% ipython --no-banner

In [1]: import numpy as np

In [2]: from numpy import linalg as LA

In [3]: np.set_printoptions(precision=2, suppress=True, linewidth=120)

In [4]: m1 = np.loadtxt("sample7.csv", delimiter=",")

In [5]: print(m1)
[[1.   0.7  0.49]
 [0.7  1.   0.7 ]
 [0.49 0.7  1.  ]]

In [6]: assert m1 == m1.T
ValueError: The truth value of an array with more than one element is ambiguous. Use a.any() or a.all()


In [7]: print(np.sort(np.abs(LA.eigvals(m1))))
[0.23 0.51 2.26]

In [8]: print(m1 @ m1)
[[1.73 1.74 1.47]
 [1.74 1.98 1.74]
 [1.47 1.74 1.73]]

In [9]: print(round(np.abs(LA.eigvals(m1)).max(), 2))
2.26

In [10]: L = LA.cholesky(m1)

In [11]: print(round(float(np.prod(np.diag(L)) ** 2), 2), round(LA.det(m1), 2))
0.26 0.26

In [12]: print(LA.eigvalsh(m1).min() > 0)
True

In [13]: print(np.diag(L) ** 2)
[1.   0.51 0.51]

In [14]: print(m1 / np.sqrt(np.outer(np.diag(m1), np.diag(m1))))
[[1.   0.7  0.49]
 [0.7  1.   0.7 ]
 [0.49 0.7  1.  ]]

In [15]: print(L @ L.T)
[[1.   0.7  0.49]
 [0.7  1.   0.7 ]
 [0.49 0.7  1.  ]]

In [16]: w, evecs = LA.eigvalsh(m1)
ValueError: too many values to unpack (expected 2)


In [17]: w, evecs = LA.eigh(m1)

In [18]: print(np.abs(evecs[:, -1]).round(6).argmax())
1

In [19]: print(np.round(evecs.T @ m1 @ evecs, 2) + 0)
[[0.23 0.   0.  ]
 [0.   0.51 0.  ]
 [0.   0.   2.26]]

In [20]: print(w.sum(), np.trace(m1))
3.0 3.0

In [21]: print(np.abs(evecs[:, -1]))
[0.56 0.62 0.56]

In [22]: print((w > 1e-8).sum(), (w < -1e-8).sum())
3 0

In [23]: print(LA.eigvalsh(m1 @ m1))
[0.05 0.26 5.13]

In [24]: K = np.loadtxt("layer0.csv", delimiter=",")

In [25]: print(K)
[[ 2.  2.  2.  0.  1.  0.  0.]
 [-1.  1. -1. -4. -2.  2. -2.]
 [ 0.  0.  2. -2.  0.  2. -1.]
 [-1.  2. -2.  4.  1.  2.  2.]
 [ 1. -1.  2. -2.  0. -1. -1.]
 [ 1.  2.  2.  2. -2.  0.  1.]
 [ 0. -2.  2. -4. -1. -2. -2.]]

In [26]: # rows and columns are dependent

In [27]: other = K / np.sqrt((K ** 2).mean(axis=1, keepdims=True))

In [28]: print(LA.matrix_rank(other) == LA.matrix_rank(K))
True

In [29]: print(LA.matrix_rank(K - K.mean(axis=1, keepdims=True)))
6

In [30]: other = K / LA.norm(K, axis=1, keepdims=True)

In [31]: C2 = other @ other.T

In [32]: print((C2 - 2 * np.eye(7)).round(6).argmax(axis=1))
[5 2 1 5 6 0 4]

In [33]: print(LA.norm(other, axis=1))
[1. 1. 1. 1. 1. 1. 1.]

In [34]: print(C2[6])
[-0.05  0.44  0.48 -0.99  0.9  -0.33  1.  ]

In [35]: print(np.argwhere(np.triu(np.abs(C2) > 0.95, 1)))
[[3 6]]
